>>> import numpy as np
>>> np.set_printoptions(precision=2, suppress=True, linewidth=200)
>>> K = np.loadtxt("mat.csv", delimiter=",")
>>> print(K)
[[39.9  29.03 11.4  49.97]
 [40.27 31.17  9.98 48.56]
 [39.5  31.25  9.46 48.74]
 [39.51 28.76  8.92 49.72]
 [40.65 31.3  10.   50.87]
 [39.85 28.62  9.03 50.25]
 [39.22 31.95  9.07 50.79]
 [38.76 29.2   9.45 51.38]
 [42.21 30.41  9.1  50.8 ]
 [38.63 29.   10.07 48.97]
 [39.64 30.26  9.66 50.61]
 [39.03 30.35 10.38 49.54]
 [41.1  30.06 10.49 50.01]
 [41.98 29.08  8.73 52.24]
 [38.87 29.26  9.38 50.03]
 [39.83 29.73 11.61 50.68]
 [40.33 31.17  8.56 50.38]
 [41.67 29.17 10.17 48.94]
 [40.72 30.7   8.51 49.38]
 [41.32 30.97 10.85 50.28]
 [39.18 29.86 11.14 47.86]
 [40.15 28.91 11.   50.61]
 [41.09 30.55  9.96 49.44]
 [39.27 30.49 11.22 52.52]
 [41.35 30.41 10.69 49.37]
 [40.03 29.1   8.64 49.07]
 [39.47 30.36  8.37 50.71]
 [39.22 30.53 11.01 48.69]
 [40.82 30.15  7.8  49.65]
 [40.09 27.94 11.36 50.76]
 [40.3  29.73 10.47 50.85]
 [38.89 29.73  9.36 49.76]
 [39.92 29.43 10.51 50.39]
 [40.21 31.29  9.58 48.24]
 [39.91 30.15 10.94 49.85]
 [42.4  31.29  9.39 49.33]
 [39.58 30.01 12.23 49.12]]
>>> left, sv, Vt = np.linalg.svd(K)
>>> np.argmax(sv[:-1] / (sv[1:] + 1e-6)) + 1
np.int64(1)
>>> sv
array([434.76,   6.78,   6.12,   5.02])
>>> A2 = left[:, :1] @ np.diag(sv[:1]) @ Vt[:1]
>>> np.linalg.matrix_rank(A2)
np.int64(1)
>>> np.round(np.linalg.norm(K - A2) / np.linalg.norm(K), 2)
np.float64(0.02)
>>> print(round(float(np.abs(K - A2).max()), 2))
2.36
>>> G = np.cov(K, rowvar=False)
>>> round(np.corrcoef(K[:, 1], K[:, 0])[0, 1], 2)
np.float64(0.19)
>>> np.linalg.eigvalsh(G)[::-1]
array([1.33, 1.13, 0.88, 0.65])
>>> K.std(axis=0)
array([0.97, 0.91, 1.04, 1.01])
>>> np.corrcoef(K.T)
array([[ 1.  ,  0.19, -0.15,  0.07],
       [ 0.19,  1.  , -0.16, -0.17],
       [-0.15, -0.16,  1.  , -0.05],
       [ 0.07, -0.17, -0.05,  1.  ]])
>>> D = np.linalg.norm(K[:, None] - K[None], axis=-1)
>>> D[:5, :5]
array([[0.  , 2.95, 3.22, 2.54, 2.91],
       [2.95, 0.  , 0.95, 2.98, 2.34],
       [3.22, 0.95, 0.  , 2.73, 2.48],
       [2.54, 2.98, 2.73, 0.  , 3.2 ],
       [2.91, 2.34, 2.48, 3.2 , 0.  ]])
>>> D.shape
(37, 37)
>>> np.linalg.matrix_rank(D ** 2)
np.int64(6)
>>> P = K @ np.linalg.solve(K.T @ K, K.T)
>>> P @ K[:, 1]
array([29.03, 31.17, 31.25, 28.76, 31.3 , 28.62, 31.95, 29.2 , 30.41, 29.  , 30.26, 30.35, 30.06, 29.08, 29.26, 29.73, 31.17, 29.17, 30.7 , 30.97, 29.86, 28.91, 30.55, 30.49, 30.41, 29.1 , 30.36,
       30.53, 30.15, 27.94, 29.73, 29.73, 29.43, 31.29, 30.15, 31.29, 30.01])
>>> np.diag(P)
array([0.1 , 0.1 , 0.11, 0.07, 0.05, 0.1 , 0.23, 0.16, 0.11, 0.04, 0.05, 0.07, 0.05, 0.24, 0.07, 0.1 , 0.1 , 0.18, 0.1 , 0.06, 0.11, 0.1 , 0.06, 0.2 , 0.09, 0.08, 0.13, 0.1 , 0.15, 0.21, 0.04, 0.06,
       0.05, 0.13, 0.05, 0.18, 0.17])
>>> A2 = np.c_[K[:, :3] @ np.array([[4, 4, 3], [3, 0, 3], [0, 3, 1]]), np.array([0, 1, 0, 2, 1, 0, 1, 0, 3, 1, 0, 3, 3, 0, 1, 3, 1, 2, 2, 0, 2, 1, 3, 1, 0, 2, 0, 0, 0, 1, 1, 2, 2, 1, 1, 2, 1])]
>>> print(A2)
[[246.69 193.8  218.19   0.  ]
 [254.59 191.02 224.3    1.  ]
 [251.75 186.38 221.71   0.  ]
 [244.32 184.8  213.73   2.  ]
 [256.5  192.6  225.85   1.  ]
 [245.26 186.49 214.44   0.  ]
 [252.73 184.09 222.58   1.  ]
 [242.64 183.39 213.33   0.  ]
 [260.07 196.14 226.96   3.  ]
 [241.52 184.73 212.96   1.  ]
 [249.34 187.54 219.36   0.  ]
 [247.17 187.26 218.52   3.  ]
 [254.58 195.87 223.97   3.  ]
 [255.16 194.11 221.91   0.  ]
 [243.26 183.62 213.77   1.  ]
 [248.51 194.15 220.29   3.  ]
 [254.83 187.   223.06   1.  ]
 [254.19 197.19 222.69   2.  ]
 [254.98 188.41 222.77   2.  ]
 [258.19 197.83 227.72   0.  ]
 [246.3  190.14 218.26   2.  ]
 [247.33 193.6  218.18   1.  ]
 [256.01 194.24 224.88   3.  ]
 [248.55 190.74 220.5    1.  ]
 [256.63 197.47 225.97   0.  ]
 [247.42 186.04 216.03   2.  ]
 [248.96 182.99 217.86   0.  ]
 [248.47 189.91 220.26   0.  ]
 [253.73 186.68 220.71   0.  ]
 [244.18 194.44 215.45   1.  ]
 [250.39 192.61 220.56   1.  ]
 [244.75 183.64 215.22   2.  ]
 [247.97 191.21 218.56   2.  ]
 [254.71 189.58 224.08   1.  ]
 [250.09 192.46 221.12   1.  ]
 [263.47 197.77 230.46   2.  ]
 [248.35 195.01 221.     1.  ]]
>>> np.linalg.matrix_rank(np.c_[K, A2])
np.int64(5)
>>> W0 = np.loadtxt("x.csv", delimiter=",")
>>> W0
array([[ -3.65,  -4.45,  -8.08],
       [ -5.3 ,  -9.67,   0.86],
       [  0.75,   0.51,   8.98],
       [  3.54,  11.58,  -4.47],
       [ -4.44,  -4.74,  11.34],
       [ -1.39,  -5.01,  13.51],
       [  0.74,  -0.13,   0.26],
       [ -5.85, -10.74,  -4.05],
       [  1.54,   4.29,  -3.82],
       [-10.33,  -7.89,  -2.38],
       [ -1.91,   2.77,  -0.6 ],
       [ -4.08,  -6.92,   2.99],
       [  1.01,   0.57,   4.34],
       [  1.52,   3.66,   1.33],
       [ -6.41,  -0.29,  -1.63],
       [ -1.74,  -4.59,   6.12],
       [ -4.06,  -7.45,  -0.63],
       [  3.43,  10.94,  -8.62],
       [  5.88,   4.17,   8.51],
       [  3.3 ,  12.24,  -3.9 ],
       [  4.56,   1.08,  13.23],
       [ -5.73,  -4.12,  -2.36],
       [ -6.67, -12.72,  -8.1 ],
       [ -3.98,  -1.15,  -3.21],
       [  3.7 ,   6.69,   6.16],
       [ -6.09, -14.1 ,   0.38],
       [ -6.06,  -5.75,  -5.93],
       [  3.2 ,   0.54,  -5.28],
       [ 11.16,  13.2 ,   2.39],
       [ -5.93,  -8.39,  -2.47],
       [ -1.3 ,  -4.2 ,  -1.85],
       [ -6.57,  -3.66,  -0.8 ],
       [ -4.42,  -8.2 ,  -6.38],
       [ 12.5 ,  15.21,   6.32],
       [  0.72,  -8.21,   5.68],
       [ -1.45,  -1.14, -15.46]])
>>> w1 = np.array([[-1, 0, 0, 0], [0, 2, 2, -2], [2, -1, 1, -1]])
>>> beta = np.array([-2, -3, -3, 0])
>>> act = np.maximum(W0 @ w1 + beta, 0)
>>> np.linalg.matrix_rank(act)
np.int64(4)
>>> (act > 0).mean(axis=0)
array([0.44, 0.31, 0.39, 0.56])
>>> (act > 0).astype(int)
array([[0, 0, 0, 1],
       [1, 0, 0, 1],
       [1, 0, 1, 0],
       [0, 1, 1, 0],
       [1, 0, 0, 0],
       [1, 0, 1, 0],
       [0, 0, 0, 0],
       [0, 0, 0, 1],
       [0, 1, 1, 0],
       [1, 0, 0, 1],
       [0, 1, 1, 0],
       [1, 0, 0, 1],
       [1, 0, 1, 0],
       [0, 1, 1, 0],
       [1, 0, 0, 1],
       [1, 0, 0, 1],
       [1, 0, 0, 1],
       [0, 1, 1, 0],
       [1, 0, 1, 0],
       [0, 1, 1, 0],
       [1, 0, 1, 0],
       [0, 0, 0, 1],
       [0, 0, 0, 1],
       [0, 0, 0, 1],
       [1, 1, 1, 0],
       [1, 0, 0, 1],
       [0, 0, 0, 1],
       [0, 1, 0, 1],
       [0, 1, 1, 0],
       [0, 0, 0, 1],
       [0, 0, 0, 1],
       [1, 0, 0, 1],
       [0, 0, 0, 1],
       [0, 1, 1, 0],
       [1, 0, 0, 1],
       [0, 1, 0, 1]])
>>> C = np.array([[3, 3, -1], [0, -3, 2], [2, -3, 3], [-2, -2, -3]])
>>> w1 @ C
array([[-3, -3,  1],
       [ 8, -8, 16],
       [10,  8,  2]])
>>> Ac = (W0 - W0.mean(axis=0)) / W0.std(axis=0)
>>> np.argwhere(np.abs(Ac) > 2)
array([[ 5,  2],
       [20,  2],
       [28,  0],
       [33,  0],
       [33,  1],
       [35,  2]])
>>> beta = np.linalg.lstsq(np.delete(Ac, 2, axis=1), Ac[:, 2])[0]
>>> np.abs(beta).argmax()
np.int64(0)
>>> D = np.linalg.norm(W0[:, None] - W0[None], axis=-1)
>>> (D + 1e9 * np.eye(36)).round(6).argmin(axis=1)
array([26, 16, 12, 19,  5,  4, 13, 29, 27, 29,  6, 16,  6,  6, 23, 34, 29,  3, 24,  3,  2, 31,  7, 14, 18,  1, 32,  8, 33, 16, 23, 21, 26, 28, 15,  0])
>>> print(np.flatnonzero(D[1] < D.mean() / 2))
[ 1  7  9 11 16 21 25 29 31]
>>> print(np.linalg.matrix_rank(D ** 2))
5
>>> D.shape
(36, 36)
>>> print(np.unravel_index(D.round(6).argmax(), D.shape))
(np.int64(22), np.int64(33))
>>> data = np.load("m.npy")
>>> data
array([[ 55, -10,   3,  10,   8,  -8,  51, -15,   2],
       [-10,  85, -22,   7, -32, -13,  -5,  -9,  23],
       [  3, -22,  83,  22,   0, -12,  15,   3,  60],
       [ 10,   7,  22,  71,  14, -12,  -1,  32,  17],
       [  8, -32,   0,  14,  58,  35,  14,  13, -20],
       [ -8, -13, -12, -12,  35,  53,  11, -23, -45],
       [ 51,  -5,  15,  -1,  14,  11,  96, -34,  21],
       [-15,  -9,   3,  32,  13, -23, -34, 101,  -7],
       [  2,  23,  60,  17, -20, -45,  21,  -7, 121]])
>>> r0, r1 = data[7], data[1]
>>> r0 @ r1
np.int64(-1474)
>>> pr = (r0 @ r1) / (r0 @ r0) * r0
>>> pr
array([  1.64,   0.99,  -0.33,  -3.51,  -1.43,   2.52,   3.73, -11.07,   0.77])
>>> print(r1 - pr)
[-11.64  84.01 -21.67  10.51 -30.57 -15.52  -8.73   2.07  22.23]
>>> ev, vecs = np.linalg.eigh(data)
>>> x0 = np.array([0, 1, 0, 1, 2, 1, 0, 2, 1])
>>> (np.sign(vecs[:, -1].round(6)) == np.sign(vecs[0, -1].round(6))).astype(int)
array([1, 1, 1, 1, 0, 0, 1, 0, 1])
>>> np.round(vecs * np.maximum(ev, 0) @ vecs.T, 2) + 0
array([[ 55., -10.,   3.,  10.,   8.,  -8.,  51., -15.,   2.],
       [-10.,  85., -22.,   7., -32., -13.,  -5.,  -9.,  23.],
       [  3., -22.,  83.,  22.,   0., -12.,  15.,   3.,  60.],
       [ 10.,   7.,  22.,  71.,  14., -12.,  -1.,  32.,  17.],
       [  8., -32.,   0.,  14.,  58.,  35.,  14.,  13., -20.],
       [ -8., -13., -12., -12.,  35.,  53.,  11., -23., -45.],
       [ 51.,  -5.,  15.,  -1.,  14.,  11.,  96., -34.,  21.],
       [-15.,  -9.,   3.,  32.,  13., -23., -34., 101.,  -7.],
       [  2.,  23.,  60.,  17., -20., -45.,  21.,  -7., 121.]])
>>> np.round(vecs * np.abs(ev) @ vecs.T, 2) + 0
array([[ 55., -10.,   3.,  10.,   8.,  -8.,  51., -15.,   2.],
       [-10.,  85., -22.,   7., -32., -13.,  -5.,  -9.,  23.],
       [  3., -22.,  83.,  22.,   0., -12.,  15.,   3.,  60.],
       [ 10.,   7.,  22.,  71.,  14., -12.,  -1.,  32.,  17.],
       [  8., -32.,   0.,  14.,  58.,  35.,  14.,  13., -20.],
       [ -8., -13., -12., -12.,  35.,  53.,  11., -23., -45.],
       [ 51.,  -5.,  15.,  -1.,  14.,  11.,  96., -34.,  21.],
       [-15.,  -9.,   3.,  32.,  13., -23., -34., 101.,  -7.],
       [  2.,  23.,  60.,  17., -20., -45.,  21.,  -7., 121.]])
>>> np.abs(data).sum(axis=1).max(), np.round(np.abs(ev).max(), 2)
(np.int64(316), np.float64(198.3))
>>> np.linalg.eigvalsh(data[1:, 1:])
array([  2.42,  25.45,  34.5 ,  50.01,  76.27, 133.14, 149.19, 197.02])
>>> rng = np.random.default_rng(5488)
>>> idx = rng.permutation(9)
>>> idx
array([3, 1, 6, 0, 2, 5, 8, 4, 7])
>>> A2 = data[idx][:, idx]
>>> np.diag(A2)
array([ 71,  85,  96,  55,  83,  53, 121,  58, 101])
>>> np.allclose(A2, data)
False
>>> np.linalg.matrix_rank(data, rtol=0.1)
np.int64(7)
>>> round(float(np.linalg.norm(data, 2) / np.linalg.norm(data)), 2)
0.63
>>> np.linalg.cond(data) > 100
np.True_
>>> A2 = np.array([[1, -2, 0],
...     [3, -3, -1],
...     [0, 1, -1],
...     [-3, 1, 1],
...     [2, 0, -2],
...     [-1, 0, -3],
...     [-1, 3, -2],
...     [-1, 0, 1],
...     [1, -2, -2]])
>>> data @ A2
array([[ -15,   82,  -96],
       [ 210, -311,    2],
       [ -75,   90, -150],
       [-156,   15,   50],
       [ -96,  176, -150],
       [ -27,  154, -171],
       [  15,  173, -340],
       [-163,    4,  264],
       [ 132, -175, -182]])
>>> np.linalg.matrix_rank(data @ A2)
np.int64(3)
>>> np.einsum("ik,kj->ij", data, A2)
array([[ -15,   82,  -96],
       [ 210, -311,    2],
       [ -75,   90, -150],
       [-156,   15,   50],
       [ -96,  176, -150],
       [ -27,  154, -171],
       [  15,  173, -340],
       [-163,    4,  264],
       [ 132, -175, -182]])
>>> np.einsum("ik,kj->ji", data, A2)
array([[ -15,  210,  -75, -156,  -96,  -27,   15, -163,  132],
       [  82, -311,   90,   15,  176,  154,  173,    4, -175],
       [ -96,    2, -150,   50, -150, -171, -340,  264, -182]])
>>> np.einsum("ij,ij->i", data, data)
array([ 6192,  9686, 11844,  7328,  6638,  7230, 13982, 13443, 21978])
>>> np.linalg.matrix_rank(np.vstack([data, A2.T]))
np.int64(9)
